$ python -q
>>> import numpy as np
>>> import numpy.linalg as la
>>> np.set_printoptions(suppress=True, linewidth=120)
>>> m1 = np.load("m.npy")
>>> m1
array([[ 5,  5,  5,  5,  5,  5,  5,  5,  5,  5],
       [ 5, 10, 10, 10, 10, 10, 10, 10, 10, 10],
       [ 5, 10, 15, 15, 15, 15, 15, 15, 15, 15],
       [ 5, 10, 15, 20, 20, 20, 20, 20, 20, 20],
       [ 5, 10, 15, 20, 25, 25, 25, 25, 25, 25],
       [ 5, 10, 15, 20, 25, 30, 30, 30, 30, 30],
       [ 5, 10, 15, 20, 25, 30, 35, 35, 35, 35],
       [ 5, 10, 15, 20, 25, 30, 35, 40, 40, 40],
       [ 5, 10, 15, 20, 25, 30, 35, 40, 45, 45],
       [ 5, 10, 15, 20, 25, 30, 35, 40, 45, 50]])
>>> m1.ravel(order="F")
array([ 5,  5,  5,  5,  5,  5,  5,  5,  5,  5,  5, 10, 10, 10, 10, 10, 10, 10, 10, 10,  5, 10, 15, 15, 15, 15, 15, 15,
       15, 15,  5, 10, 15, 20, 20, 20, 20, 20, 20, 20,  5, 10, 15, 20, 25, 25, 25, 25, 25, 25,  5, 10, 15, 20, 25, 30,
       30, 30, 30, 30,  5, 10, 15, 20, 25, 30, 35, 35, 35, 35,  5, 10, 15, 20, 25, 30, 35, 40, 40, 40,  5, 10, 15, 20,
       25, 30, 35, 40, 45, 45,  5, 10, 15, 20, 25, 30, 35, 40, 45, 50])
>>> m1.reshape(-1, 2)
array([[ 5,  5],
       [ 5,  5],
       [ 5,  5],
       [ 5,  5],
       [ 5,  5],
       [ 5, 10],
       [10, 10],
       [10, 10],
       [10, 10],
       [10, 10],
       [ 5, 10],
       [15, 15],
       [15, 15],
       [15, 15],
       [15, 15],
       [ 5, 10],
       [15, 20],
       [20, 20],
       [20, 20],
       [20, 20],
       [ 5, 10],
       [15, 20],
       [25, 25],
       [25, 25],
       [25, 25],
       [ 5, 10],
       [15, 20],
       [25, 30],
       [30, 30],
       [30, 30],
       [ 5, 10],
       [15, 20],
       [25, 30],
       [35, 35],
       [35, 35],
       [ 5, 10],
       [15, 20],
       [25, 30],
       [35, 40],
       [40, 40],
       [ 5, 10],
       [15, 20],
       [25, 30],
       [35, 40],
       [45, 45],
       [ 5, 10],
       [15, 20],
       [25, 30],
       [35, 40],
       [45, 50]])
>>> t3 = m1.reshape(10, 2, -1)
>>> np.einsum("ihd,ihd->ih", t3, t3)
array([[ 125,  125],
       [ 425,  500],
       [ 800, 1125],
       [1150, 2000],
       [1375, 3125],
       [1375, 4500],
       [1375, 5800],
       [1375, 6925],
       [1375, 7775],
       [1375, 8250]])
>>> np.einsum("ihd,jhd->hij", t3, t3).shape
(2, 10, 10)
>>> theta = np.radians(120)
>>> Rm = np.eye(10)
>>> Rm[1, 1] = Rm[9, 9] = np.cos(theta)
>>> Rm[1, 9], Rm[9, 1] = -np.sin(theta), np.sin(theta)
>>> Rm.round(3)
array([[ 1.   ,  0.   ,  0.   ,  0.   ,  0.   ,  0.   ,  0.   ,  0.   ,  0.   ,  0.   ],
       [ 0.   , -0.5  ,  0.   ,  0.   ,  0.   ,  0.   ,  0.   ,  0.   ,  0.   , -0.866],
       [ 0.   ,  0.   ,  1.   ,  0.   ,  0.   ,  0.   ,  0.   ,  0.   ,  0.   ,  0.   ],
       [ 0.   ,  0.   ,  0.   ,  1.   ,  0.   ,  0.   ,  0.   ,  0.   ,  0.   ,  0.   ],
       [ 0.   ,  0.   ,  0.   ,  0.   ,  1.   ,  0.   ,  0.   ,  0.   ,  0.   ,  0.   ],
       [ 0.   ,  0.   ,  0.   ,  0.   ,  0.   ,  1.   ,  0.   ,  0.   ,  0.   ,  0.   ],
       [ 0.   ,  0.   ,  0.   ,  0.   ,  0.   ,  0.   ,  1.   ,  0.   ,  0.   ,  0.   ],
       [ 0.   ,  0.   ,  0.   ,  0.   ,  0.   ,  0.   ,  0.   ,  1.   ,  0.   ,  0.   ],
       [ 0.   ,  0.   ,  0.   ,  0.   ,  0.   ,  0.   ,  0.   ,  0.   ,  1.   ,  0.   ],
       [ 0.   ,  0.866,  0.   ,  0.   ,  0.   ,  0.   ,  0.   ,  0.   ,  0.   , -0.5  ]])
>>> Y = m1 @ Rm.T
>>> print(np.allclose(m1 @ m1.T, Y @ Y.T))
True
>>> np.round(la.svd(m1, compute_uv=False), 3), np.round(la.svd(Y, compute_uv=False), 3)
(array([223.83 ,  25.245,   9.365,   5.   ,   3.216,   2.326,   1.831,   1.54 ,   1.369,   1.278]), array([223.83 ,  25.245,   9.365,   5.   ,   3.216,   2.326,   1.831,   1.54 ,   1.369,   1.278]))
